In [1]: import numpy as np

In [2]: np.set_printoptions(precision=1, suppress=True, linewidth=140, sign=" ")

In [3]: J = np.load("block15.npy")

In [4]: J
Out[4]: 
array([[  0.1, -20. ,  -0.6,   0.2,   0. ],
       [  1.2, -13. ,   0.2,  -1.2,   0.1],
       [  0.1,   2. ,   1.1,   1.7,  -0.4]])

In [5]: # column 1 dominates

In [6]: [round(float(x), 1) for x in np.linalg.svd(J, compute_uv=False)[:3]]
Out[6]: [24.0, 2.2, 1.3]

In [7]: Uu, sv, vt = np.linalg.svd(J)

In [8]: sv
Out[8]: array([ 24. ,   2.2,   1.3])

In [9]: Y = Uu[:, :1] @ np.diag(sv[:1]) @ vt[:1]

In [10]: Y.round(1) + 0
Out[10]: 
array([[  0.6, -20. ,  -0.4,  -0.5,   0.1],
       [  0.4, -13. ,  -0.3,  -0.3,   0. ],
       [ -0.1,   2.1,   0. ,   0.1,   0. ]])

In [11]: r0, v = J[1], J[2]

In [12]: round(r0 @ v, 1)
Out[12]: np.float64(-27.7)

In [13]: round(r0 @ r0, 1)
Out[13]: np.float64(171.9)

In [14]: p = (r0 @ v) / (r0 @ r0) * r0

In [15]: np.round(np.linalg.norm(r0 + v) ** 2 + np.linalg.norm(r0 - v) ** 2, 1)
Out[15]: np.float64(360.4)

In [16]: v - p
Out[16]: array([ 0.3, -0.1,  1.1,  1.5, -0.4])

In [17]: W = np.array([[2, 3], [2, 3], [0, 0], [3, 3], [2, 2]])

In [18]: c = np.array([2, 1])

In [19]: hid = np.maximum(J @ W + c, 0)

In [20]: hid
Out[20]: 
array([[  0. ,   0. ],
       [  0. ,   0. ],
       [ 10.5,  11.6]])

In [21]: (hid > 0).mean(axis=0)
Out[21]: array([ 0.3,  0.3])

In [22]: (hid > 0).astype(int)
Out[22]: 
array([[ 0,  0],
       [ 0,  0],
       [ 1,  1]])

In [23]: np.linalg.matrix_rank(hid)
Out[23]: np.int64(1)

In [24]: basis = np.array([[1, 1, -2], [0, 2, -1]])

In [25]: hid @ basis
Out[25]: 
array([[  0. ,   0. ,   0. ],
       [  0. ,   0. ,   0. ],
       [ 10.5,  33.7, -32.6]])

In [26]: (hid @ basis).round(6).argmax(axis=1)
Out[26]: array([ 0,  0,  1])
